>>> import numpy as np
>>> from numpy import linalg as LA
>>> np.set_printoptions(precision=1, suppress=True, linewidth=160)
>>> feats = np.array([[0.4, -0.7, 0.1],
...     [0.7, 0.2, 0.6],
...     [0.9, -0.6, 0.7],
...     [1.0, -0.5, 0.8],
...     [0.7, -1.0, 0.1],
...     [-1.0, 0.4, -1.0],
...     [-1.0, 1.0, -0.6],
...     [-0.9, 0.8, -0.5],
...     [-0.1, -1.0, -0.6],
...     [1.0, -0.7, 0.9],
...     [-0.5, 1.0, 0.2],
...     [1.0, -0.8, 0.7],
...     [-0.2, 0.2, -0.1],
...     [-0.8, 1.0, -0.1],
...     [0.4, -0.7, 0.0],
...     [-0.9, -0.5, -0.7],
...     [-0.8, -0.8, -0.7],
...     [-1.0, 0.9, -0.9],
...     [1.0, -0.2, 0.8],
...     [-1.0, 0.9, -1.0],
...     [-1.0, 1.0, -0.7]])
>>> print(feats)
[[ 0.4 -0.7  0.1]
 [ 0.7  0.2  0.6]
 [ 0.9 -0.6  0.7]
 [ 1.  -0.5  0.8]
 [ 0.7 -1.   0.1]
 [-1.   0.4 -1. ]
 [-1.   1.  -0.6]
 [-0.9  0.8 -0.5]
 [-0.1 -1.  -0.6]
 [ 1.  -0.7  0.9]
 [-0.5  1.   0.2]
 [ 1.  -0.8  0.7]
 [-0.2  0.2 -0.1]
 [-0.8  1.  -0.1]
 [ 0.4 -0.7  0. ]
 [-0.9 -0.5 -0.7]
 [-0.8 -0.8 -0.7]
 [-1.   0.9 -0.9]
 [ 1.  -0.2  0.8]
 [-1.   0.9 -1. ]
 [-1.   1.  -0.7]]
>>> W2 = feats[[14, 1]].astype(float)
>>> for _ in range(5):
...     labels = LA.norm(feats[:, None] - W2, axis=-1).argmin(axis=1)
...     W2 = np.array([feats[labels == j].mean(axis=0) for j in range(2)])
... 
>>> labels
array([1, 1, 1, 1, 1, 0, 0, 0, 1, 1, 0, 1, 0, 0, 1, 0, 0, 0, 1, 0, 0])
>>> print(W2[1] - W2[0])
[ 1.5 -1.1  1. ]
>>> np.bincount(labels)
array([11, 10])
>>> W2
array([[-0.8,  0.5, -0.6],
       [ 0.7, -0.6,  0.4]])
>>> vec = np.array([3, 0, 3])
>>> y = feats @ vec
>>> print(np.round(LA.solve(feats.T @ feats, feats.T @ y), 1) + 0)
[3. 0. 3.]
>>> y
array([ 1.5,  3.9,  4.8,  5.4,  2.4, -6. , -4.8, -4.2, -2.1,  5.7, -0.9,  5.1, -0.9, -2.7,  1.2, -4.8, -4.5, -5.7,  5.4, -6. , -5.1])
>>> try:
...     LA.solve(feats, y)
... except LA.LinAlgError as e:
...     print(repr(e))
... 
LinAlgError('Last 2 dimensions of the array must be square')
>>> rng = np.random.default_rng(27)
>>> y = y + 0.1 * rng.normal(size=21)
>>> y
array([ 1.6,  4. ,  4.9,  5.3,  2.5, -6. , -4.8, -4.1, -2.1,  5.6, -0.9,  5. , -1.1, -2.7,  1.2, -5. , -4.5, -5.7,  5.4, -6.1, -5.1])
>>> beta, *_ = LA.lstsq(feats, y)
>>> print(beta.round())
[3. 0. 3.]
>>> np.round(feats.T @ (y - feats @ beta), 1) + 0
array([0., 0., 0.])
>>> arr = np.load("w.npy")
>>> arr
array([[ 0.1, -0.8, -3.7],
       [ 0.1,  0.9, -1.6],
       [ 0. ,  0.4,  4. ],
       [ 0.1,  1.4, -4.5],
       [ 0.2,  0.8,  3.4],
       [ 0.1, -0.1,  0.6],
       [ 0. , -0.3, -3.3],
       [ 0. , -0.3,  4.5],
       [ 0. ,  0. ,  2.3],
       [ 0. , -0.3, -1.4],
       [ 0.1,  0.5,  0.3],
       [-0.2,  0.2,  3.3],
       [ 0.1, -0.2,  3.8],
       [ 0. ,  0.6, -0.2],
       [ 0.1,  0.3,  2.3],
       [-0.1, -0.6, -4.8],
       [ 0.1, -0.1, -2.9]])
>>> B = np.c_[arr[:, :2] @ np.array([[1, -3], [-1, -1]]), np.array([-1, 0, 0, 3, -1, -1, -2, -3, 2, -1, 2, -1, -3, 0, -3, -2, 0])]
>>> B
array([[ 0.9,  0.5, -1. ],
       [-0.8, -1.2,  0. ],
       [-0.4, -0.4,  0. ],
       [-1.3, -1.7,  3. ],
       [-0.6, -1.4, -1. ],
       [ 0.2, -0.2, -1. ],
       [ 0.3,  0.3, -2. ],
       [ 0.3,  0.3, -3. ],
       [ 0. ,  0. ,  2. ],
       [ 0.3,  0.3, -1. ],
       [-0.4, -0.8,  2. ],
       [-0.4,  0.4, -1. ],
       [ 0.3, -0.1, -3. ],
       [-0.6, -0.6,  0. ],
       [-0.2, -0.6, -3. ],
       [ 0.5,  0.9, -2. ],
       [ 0.2, -0.2,  0. ]])
>>> np.round(LA.norm(B - arr @ LA.lstsq(arr, B)[0], axis=0), 1) + 0
array([0. , 0. , 6.1])
